>>> import numpy as np
>>> np.set_printoptions(precision=1, suppress=True, linewidth=140)
>>> F = np.tril(np.array([[0, 1, -6, -7, 6, -1, 0, -1],
...     [2, -6, -3, -2, -2, 9, -5, 9],
...     [6, 5, -8, 7, 0, -4, 0, 2],
...     [-7, -6, -8, 8, -6, 4, -7, 2],
...     [-7, -9, 5, 8, 5, 9, -5, 5],
...     [4, -8, -5, 5, -7, -4, 7, 2],
...     [-8, 7, -8, -7, -2, 3, -6, -7],
...     [-8, -9, -4, 3, -7, -5, 9, 6]]), -1) + np.eye(8, dtype=int)
>>> F
array([[ 1,  0,  0,  0,  0,  0,  0,  0],
       [ 2,  1,  0,  0,  0,  0,  0,  0],
       [ 6,  5,  1,  0,  0,  0,  0,  0],
       [-7, -6, -8,  1,  0,  0,  0,  0],
       [-7, -9,  5,  8,  1,  0,  0,  0],
       [ 4, -8, -5,  5, -7,  1,  0,  0],
       [-8,  7, -8, -7, -2,  3,  1,  0],
       [-8, -9, -4,  3, -7, -5,  9,  1]])
>>> x0 = np.array([2, 0, 2, 0, 1, 3, 3, 0])
>>> F @ x0
array([  2,   4,  14, -30,  -3,  -6, -22, -19])
>>> F @ np.ones(8)
array([  1.,   3.,  12., -20.,  -2., -10., -14., -20.])
>>> [round(float(x), 1) for x in np.linalg.svd(F, compute_uv=False)[:3]]
[24.3, 18.3, 12.5]
>>> np.argsort(-np.linalg.norm(F, axis=0).round(6), kind="stable")[:3]
array([1, 0, 2])
>>> np.linalg.matrix_rank(F, rtol=0.1)
np.int64(5)
>>> left, s, vt = np.linalg.svd(F)
>>> np.argmax(s[:-1] / (s[1:] + 1e-6)) + 1
np.int64(7)
>>> M2 = left[:, :7] @ np.diag(s[:7]) @ vt[:7]
>>> np.linalg.matrix_rank(M2)
np.int64(7)
>>> rng = np.random.default_rng(42523)
>>> lab = rng.permutation(8)
>>> lab
array([5, 2, 4, 6, 3, 0, 1, 7])
>>> M2 = F[lab][:, lab]
>>> np.sort(np.abs(np.linalg.eigvals(M2)))
array([1., 1., 1., 1., 1., 1., 1., 1.])
>>> np.allclose(M2, F)
False
>>> arr = np.diag(np.array([2, 1, 2, 2, -2, -1, -2, -2, 2, 2, 0]))
>>> arr
array([[ 2,  0,  0,  0,  0,  0,  0,  0,  0,  0,  0],
       [ 0,  1,  0,  0,  0,  0,  0,  0,  0,  0,  0],
       [ 0,  0,  2,  0,  0,  0,  0,  0,  0,  0,  0],
       [ 0,  0,  0,  2,  0,  0,  0,  0,  0,  0,  0],
       [ 0,  0,  0,  0, -2,  0,  0,  0,  0,  0,  0],
       [ 0,  0,  0,  0,  0, -1,  0,  0,  0,  0,  0],
       [ 0,  0,  0,  0,  0,  0, -2,  0,  0,  0,  0],
       [ 0,  0,  0,  0,  0,  0,  0, -2,  0,  0,  0],
       [ 0,  0,  0,  0,  0,  0,  0,  0,  2,  0,  0],
       [ 0,  0,  0,  0,  0,  0,  0,  0,  0,  2,  0],
       [ 0,  0,  0,  0,  0,  0,  0,  0,  0,  0,  0]])
>>> x0 = np.array([-1, -5, 2, 3, 7, -4, -7, 0, -1, 8, -8])
>>> h = np.maximum(arr @ x0, 0)
>>> np.tanh(arr @ x0)
array([-1., -1.,  1.,  1., -1.,  1.,  1.,  0., -1.,  1.,  0.])
>>> np.maximum(arr @ x0, 0) - np.maximum(-arr @ x0, 0)
array([ -2,  -5,   4,   6, -14,   4,  14,   0,  -2,  16,   0])
>>> np.flatnonzero(h > 1e-9)
array([2, 3, 5, 6, 9])
>>> np.maximum(arr @ (3 * x0), 0)
array([ 0,  0, 12, 18,  0, 12, 42,  0,  0, 48,  0])
>>> arr.T @ h
array([  0,   0,   8,  12,   0,  -4, -28,   0,   0,  32,   0])
>>> np.allclose(arr @ arr.T, arr.T @ arr)
True
>>> np.trace(arr)
np.int64(4)
>>> np.sort(np.abs(np.linalg.eigvals(arr)))
array([0., 1., 1., 2., 2., 2., 2., 2., 2., 2., 2.])
>>> (arr + arr.T) / 2
array([[ 2.,  0.,  0.,  0.,  0.,  0.,  0.,  0.,  0.,  0.,  0.],
       [ 0.,  1.,  0.,  0.,  0.,  0.,  0.,  0.,  0.,  0.,  0.],
       [ 0.,  0.,  2.,  0.,  0.,  0.,  0.,  0.,  0.,  0.,  0.],
       [ 0.,  0.,  0.,  2.,  0.,  0.,  0.,  0.,  0.,  0.,  0.],
       [ 0.,  0.,  0.,  0., -2.,  0.,  0.,  0.,  0.,  0.,  0.],
       [ 0.,  0.,  0.,  0.,  0., -1.,  0.,  0.,  0.,  0.,  0.],
       [ 0.,  0.,  0.,  0.,  0.,  0., -2.,  0.,  0.,  0.,  0.],
       [ 0.,  0.,  0.,  0.,  0.,  0.,  0., -2.,  0.,  0.,  0.],
       [ 0.,  0.,  0.,  0.,  0.,  0.,  0.,  0.,  2.,  0.,  0.],
       [ 0.,  0.,  0.,  0.,  0.,  0.,  0.,  0.,  0.,  2.,  0.],
       [ 0.,  0.,  0.,  0.,  0.,  0.,  0.,  0.,  0.,  0.,  0.]])
>>> X = np.array([[-3, -3, 1, 1, -2, -3, 3, 1],
...     [-2, -3, 2, 3, 3, 3, 1, -3],
...     [3, -2, 3, -2, 3, -1, 0, -3]])
>>> X
array([[-3, -3,  1,  1, -2, -3,  3,  1],
       [-2, -3,  2,  3,  3,  3,  1, -3],
       [ 3, -2,  3, -2,  3, -1,  0, -3]])
>>> x0 = np.array([4, -2, -2, -9, 8, 0, 2, -6])
>>> h = np.maximum(X @ x0, 0)
>>> X * (h > 1e-9)[:, None]
array([[ 0,  0,  0,  0,  0,  0,  0,  0],
       [-2, -3,  2,  3,  3,  3,  1, -3],
       [ 3, -2,  3, -2,  3, -1,  0, -3]])
>>> np.flatnonzero(h > 1e-9)
array([1, 2])
>>> np.tanh(X @ x0)
array([-1.,  1.,  1.])
>>> X.T @ h
array([ 188, -173,  232, -107,  243,  -37,   11, -243])
>>> h
array([ 0, 11, 70])
>>> def softmax(z):
...     e = np.exp(z - z.max(axis=-1, keepdims=True))
...     return e / e.sum(axis=-1, keepdims=True)
... 
>>> np.round(softmax(10 * X[2]), 1) + 0
array([0.3, 0. , 0.3, 0. , 0.3, 0. , 0. , 0. ])
>>> softmax(X).sum(axis=1)
array([1., 1., 1.])
>>> S = X @ X.T / np.sqrt(8)
>>> np.round(softmax(S), 1) + 0
array([[1., 0., 0.],
       [0., 1., 0.],
       [0., 0., 1.]])
>>> np.round(softmax(S)[2] @ X, 1) + 0
array([ 3., -2.,  3., -2.,  3., -1.,  0., -3.])
>>> np.round(softmax(S + np.triu(np.full(S.shape, -np.inf), 1)), 1) + 0
array([[1., 0., 0.],
       [0., 1., 0.],
       [0., 0., 1.]])
>>> mat = np.loadtxt("mat.csv", delimiter=",")
>>> mat
array([[ 9.1,  1. ,  5. ,  4. ,  6.9,  7.2],
       [ 8.9,  1.2,  5.1,  3.9,  7. ,  7. ],
       [ 9.1,  1.2,  5.1,  3.9,  7. ,  6.8],
       [ 8.8,  1. ,  4.9,  3.9,  6.7,  7.1],
       [ 9.1,  1.1,  5.1,  4. ,  7.3,  7.1],
       [ 9. ,  1.2,  4.9,  3.9,  7.1,  7. ],
       [ 9.1,  1.1,  4.9,  3.9,  6.9,  7.2],
       [ 8.8,  1.1,  5.2,  3.9,  7. ,  7. ],
       [ 3.9, -0.1,  7.2,  2. ,  5.9, -0.2],
       [ 4. ,  0.1,  7. ,  2.1,  6. ,  0.2],
       [ 4.1, -0.1,  7. ,  2.1,  6. ,  0. ],
       [ 3.9,  0. ,  7. ,  2. ,  6. , -0.2],
       [ 3.9,  0.1,  6.9,  2. ,  6. , -0.1],
       [ 4. ,  0.1,  7.2,  2. ,  6.1,  0.1],
       [ 3.9,  0.1,  6.9,  1.9,  6. ,  0.1],
       [ 3.9,  0.1,  7.1,  2. ,  6.1,  0.1]])
>>> arr.sum(axis=1)
array([ 2,  1,  2,  2, -2, -1, -2, -2,  2,  2,  0])
>>> np.linalg.svd(arr, compute_uv=False)
array([2., 2., 2., 2., 2., 2., 2., 2., 1., 1., 0.])
>>> arr.sum(axis=0)
array([ 2,  1,  2,  2, -2, -1, -2, -2,  2,  2,  0])
>>> np.count_nonzero(arr)
np.int64(10)
>>> q, vecs = np.linalg.qr(mat[:, :2])[0], np.linalg.qr(mat[:, 2:])[0]
>>> s = np.linalg.svd(q.T @ vecs, compute_uv=False)
>>> np.degrees(np.arccos(s.clip(0, 1)))
array([ 0.7, 11.7])
>>> s
array([1., 1.])
>>> round(float(np.linalg.norm(q @ q.T - vecs @ vecs.T, 2)), 1)
1.0
>>> cent = mat[[13, 4]].astype(float)
>>> for _ in range(5):
...     lab = np.linalg.norm(mat[:, None] - cent, axis=-1).argmin(axis=1)
...     cent = np.array([mat[lab == j].mean(axis=0) for j in range(2)])
... 
>>> lab
array([1, 1, 1, 1, 1, 1, 1, 1, 0, 0, 0, 0, 0, 0, 0, 0])
>>> np.bincount(lab)
array([8, 8])
>>> cent.round(1) + 0
array([[4. , 0. , 7. , 2. , 6. , 0. ],
       [9. , 1.1, 5. , 3.9, 7. , 7. ]])
>>> np.abs(cent[1] - cent[0]).argmax()
np.int64(5)
>>> u = np.array([-1, -2, 2, 1, -1]) + 0.5
>>> data = np.outer(u, u) / (u @ u)
>>> data.round(1) + 0
array([[ 0. ,  0.1, -0.1, -0.1,  0. ],
       [ 0.1,  0.2, -0.3, -0.2,  0.1],
       [-0.1, -0.3,  0.6,  0.3, -0.1],
       [-0.1, -0.2,  0.3,  0.2, -0.1],
       [ 0. ,  0.1, -0.1, -0.1,  0. ]])
>>> proj = np.triu(np.array([[2, -2, -2, -1, -1],
...     [3, 0, 1, -1, -3],
...     [3, -1, -1, -1, -1],
...     [3, 3, -3, -2, 3],
...     [3, 3, 3, -1, 0]]), 1) + np.eye(5)
>>> M2 = proj @ data @ np.linalg.inv(proj)
>>> np.round(proj @ data - data @ proj, 1) + 0
array([[ 0.1,  0.4, -0.7, -0.4,  0.4],
       [-0.1, -0.2,  0.5,  0.3,  0.8],
       [ 0. , -0.1, -0.1,  0. , -1.5],
       [ 0.1,  0.1, -0.3, -0.1, -0.9],
       [ 0. ,  0. ,  0. ,  0. ,  0.3]])
>>> np.trace(M2), np.trace(data)
(np.float64(1.0), np.float64(1.0))
>>> round(np.linalg.det(M2), 1)
np.float64(0.0)
>>> round(float(np.linalg.norm(data, 2) / np.linalg.norm(data)), 1)
1.0
>>> np.linalg.matrix_rank(data, rtol=0.1)
np.int64(1)
>>> lab = rng.permutation(5)
>>> lab
array([3, 4, 2, 1, 0])
>>> M2 = data[lab][:, lab]
>>> np.allclose(M2, data)
False
>>> np.trace(M2)
np.float64(1.0)
>>> np.round(np.sort(np.abs(np.linalg.eigvals(M2))), 1) + 0
array([0., 0., 0., 0., 1.])
>>> np.round(np.diag(M2), 1) + 0
array([0.2, 0. , 0.6, 0.2, 0. ])
>>> m1 = np.array([[0.4, 0.9, 0.8, 0.0, 0.6, 1.4, 0.6, -0.7, 0.1, -0.7],
...     [0.8, 0.3, 0.1, -0.8, -0.9, 0.7, -0.3, -1.0, -0.4, -0.5],
...     [0.2, 0.3, 1.3, 0.1, 0.1, 0.6, 0.8, 0.9, -1.2, -1.0]])
>>> round(np.linalg.norm(m1, "nuc"), 1)
np.float64(6.6)
>>> round(float(m1[2] @ m1[1]), 1)
0.5
>>> round(np.linalg.norm(m1[2] - m1[1]), 1)
np.float64(3.1)
>>> np.linalg.norm(m1, axis=1)
array([2.3, 2. , 2.5])
>>> np.linalg.norm(m1, axis=0)
array([0.9, 1. , 1.5, 0.8, 1.1, 1.7, 1. , 1.5, 1.3, 1.3])
>>> round(np.linalg.norm(m1, 1), 1), round(np.linalg.norm(m1, np.inf), 1)
(np.float64(2.7), np.float64(6.5))
>>> np.round(np.linalg.norm(m1) ** 2 / np.linalg.norm(m1, 2) ** 2, 1)
np.float64(1.7)
>>> u, r1 = m1[2], m1[1]
>>> round(u @ u, 1)
np.float64(6.1)
>>> pr = (u @ r1) / (u @ u) * u
>>> np.round(np.linalg.norm(u + r1) ** 2 + np.linalg.norm(u - r1) ** 2, 1)
np.float64(20.5)
>>> m1.mean(axis=0)
array([ 0.5,  0.5,  0.7, -0.2, -0.1,  0.9,  0.4, -0.3, -0.5, -0.7])
>>> np.unravel_index(np.abs(m1).argmax(), m1.shape)
(np.int64(0), np.int64(5))
>>> np.linalg.matrix_rank(m1)
np.int64(3)
>>> round(np.linalg.norm(m1), 1)
np.float64(3.9)
>>> left, s, vt = np.linalg.svd(m1, full_matrices=False)
>>> s
array([3. , 2.1, 1.5])
>>> left.shape, s.shape, vt.shape
((3, 3), (3,), (3, 10))
>>> np.round(left.T @ m1 @ vt.T, 1) + 0
array([[3. , 0. , 0. ],
       [0. , 2.1, 0. ],
       [0. , 0. , 1.5]])
>>> np.abs(np.diag(np.linalg.qr(data)[1])) > 1e-9
array([ True, False, False, False, False])
>>> np.unique(data.round(6), axis=0).shape
(4, 5)
>>> u = np.array([-3, 2, 5, -2]) + 0.5
>>> K = np.eye(4) - 2 * np.outer(u, u) / (u @ u)
>>> K
array([[ 0.7,  0.3,  0.6, -0.2],
       [ 0.3,  0.7, -0.6,  0.2],
       [ 0.6, -0.6, -0.3,  0.4],
       [-0.2,  0.2,  0.4,  0.9]])
>>> u = np.array([1, 0, 1, 2])
>>> M2 = K + np.outer(u, np.eye(4)[3])
>>> np.linalg.matrix_rank(np.linalg.inv(M2) - np.linalg.inv(K), tol=1e-8)
np.int64(1)
>>> M2 = K + rng.integers(-2, 3, (4, 3)) @ rng.integers(-2, 3, (3, 4))
>>> M2
array([[ 1.7, -0.7,  6.6,  1.8],
       [ 2.3,  1.7, -2.6,  0.2],
       [ 1.6, -2.6,  3.7,  0.4],
       [-5.2,  2.2, -5.6, -0.1]])
>>> np.abs(M2 - K).sum(axis=1)
array([10.,  5.,  7., 14.])
>>> np.round(np.linalg.svd(M2 - K, compute_uv=False), 1) + 0
array([11. ,  3.8,  1.7,  0. ])
>>> J = np.load("block6.npy")
>>> J
array([[  0,   0,   0,   0,   0,   0,   0],
       [  4,  -4,  -2,   6,   2,  -6,  -4],
       [ -8,   8,   4, -12,  -4,  12,   8],
       [  4,  -4,  -2,   6,   2,  -6,  -4],
       [ -2,   2,   1,  -3,  -1,   3,   2],
       [ -4,   4,   2,  -6,  -2,   6,   4]])
>>> left, s, vt = np.linalg.svd(J)
>>> s.round(1) + 0
array([30.5,  0. ,  0. ,  0. ,  0. ,  0. ])
>>> M2 = left[:, :1] @ np.diag(s[:1]) @ vt[:1]
>>> np.linalg.matrix_rank(J, rtol=0.05)
np.int64(1)
>>> np.round(np.abs(J - M2).max(), 1)
np.float64(0.0)
>>> round(np.linalg.norm(J - M2, 2), 1), round(float(s[1]), 1)
(np.float64(0.0), 0.0)
